$ python3 -q
>>> import numpy as np
>>> from numpy import linalg as LA
>>> np.set_printoptions(precision=1, suppress=True, linewidth=200, sign=" ")
>>> A2 = np.array([[3, 0], [2, 9]])
>>> basis = np.array([[-1, 0], [1, -1]])
>>> mat = np.kron(A2, basis)
>>> mat
array([[-3,  0,  0,  0],
       [ 3, -3,  0,  0],
       [-2,  0, -9,  0],
       [ 2, -2,  9, -9]])
>>> x0 = np.array([-7, -6, 8, -7])
>>> h1 = np.maximum(mat @ x0, 0)
>>> np.flatnonzero(h1 > 1e-9)
array([ 0,  3])
>>> mat * (h1 > 1e-9)[:, None]
array([[-3,  0,  0,  0],
       [ 0,  0,  0,  0],
       [ 0,  0,  0,  0],
       [ 2, -2,  9, -9]])
>>> u, v = mat[1], mat[0]
>>> u @ u
np.int64(18)
>>> u @ v
np.int64(-9)
>>> pr = (u @ v) / (u @ u) * u
>>> v - pr
array([-1.5, -1.5,  0. ,  0. ])
>>> LA.matrix_rank(np.outer(u, v))
np.int64(1)
>>> round(float(LA.norm(u + v) ** 2 + LA.norm(u - v) ** 2), 1)
54.0
>>> pr
array([-1.5,  1.5, -0. , -0. ])
>>> data = np.loadtxt("run14.csv", delimiter=",")
>>> data
array([[  3.5,   2.1,   2. ,   2.3,  -0.3,   1.7,  -1.3,  -3.6,  -1.8],
       [ -0.2,   3.6,  -1.1,   3.9,  -5.3,   1.4,  -5.8,   3.4,  -1.3],
       [  4.5,   1.7,   2. ,   1.2,  -1.5,   1.8,  -3.5,  -2.1,  -1.1],
       [  7.1,  -4.6,   5.3,  -5.3,  16.1,   1.8,  14.1, -15. ,  -2.3],
       [  2.3,  -2.2,   1.4,  -4.5,  13.1,   1.6,  13.5,  -8.8,  -3.1],
       [ -2.6,  -1.3,  -0.4,   1.1,  -4.1,  -2.5,  -4.2,   3.6,   3.2],
       [ -0.5,  -0.8,  -1. ,  -3.1,   6. ,   1.3,   6.6,  -1.9,  -1.4],
       [  0. ,   0. ,   0.3,  -0.4,   1.1,   0.7,   0.7,  -0.7,  -0.4],
       [  6.4,  -0.6,   4.5,  -1.3,   3. ,   1.7,   0.3,  -6.6,  -0.7],
       [ -2.8,   1.8,  -3.8,   0.2,  -1.4,   1.5,  -0.8,   4.6,  -1.2],
       [  2.4,   5.9,  -1.8,   5. ,  -7.3,   3.1,  -8.5,   3.7,  -3. ],
       [ -3. ,   6.2,  -1.8,   9.4, -16.7,  -1.2, -16.5,  10. ,   1.1],
       [ -0.7,  -1.1,   1.5,  -0.2,   2.1,  -1.5,   2.9,  -2.4,   0.7],
       [  3.9,  -2.5,   2.7,  -4.1,   9.5,   1.3,   8.3,  -7.8,  -1.4],
       [  4.1,  -2.1,   3.9,  -0.6,   3.2,  -0.6,   1.7,  -6.4,   0.8],
       [ -3. ,   3.7,  -2.1,   4.7,  -9.2,  -0.4,  -8.4,   6.8,   0.5],
       [  5.2,   0.7,   4.3,  -0.3,   3.7,   1.4,   2.8,  -7.9,  -1.5],
       [ -6. ,   4.9,  -6.3,   5.2, -12. ,  -0.2, -10.6,  13.5,  -0.2],
       [ -1.3,  -3.1,  -2.8,  -4.2,   8.7,   0.8,   8.9,  -1.2,  -1.1],
       [  1.5,   4.7,  -0.6,   5.6,  -7.8,   1.7,  -8.9,   3.3,  -1.5],
       [  5.8,   1.9,   3.7,   1.6,  -0.3,   1.6,  -2.3,  -4.7,  -1.7],
       [  0.2,  -0.9,  -1.3,  -2.4,   5.9,   1.2,   6.1,  -2.1,  -1.7],
       [ -7. ,  -2.8,  -2.5,  -1. ,  -0.4,  -3.8,   2.4,   4.6,   3.1],
       [  1. ,  -0.3,  -3.1,  -2.5,   9.2,   4.3,   7.8,  -2.7,  -3.8],
       [ -4.6,   0.2,  -0.9,   2.7,  -7.5,  -3.9,  -5.2,   5.5,   3.2],
       [ -2.9,   2.2,  -0.3,   2.7, -10.4,  -2.6,  -9. ,   6.8,   2.7],
       [  5.9,  -3.2,   3.7,  -5.4,   9.1,   1.4,   7. ,  -8.3,  -1. ],
       [ -0.4,  -2.1,   1.7,  -1.7,   3.3,  -1.3,   4.2,  -3.3,   1.1],
       [ -0.3,   0.2,  -0.4,   0.7,  -2.8,   0.2,  -3.7,   2.4,   1. ],
       [  3. ,  -0.4,  -0.3,  -4.5,   6.7,   3. ,   5.9,  -3.2,  -2.7]])
>>> P = data @ LA.solve(data.T @ data, data.T)
>>> np.allclose(P @ P, P)
True
>>> round(float(np.trace(P)), 1)
9.0
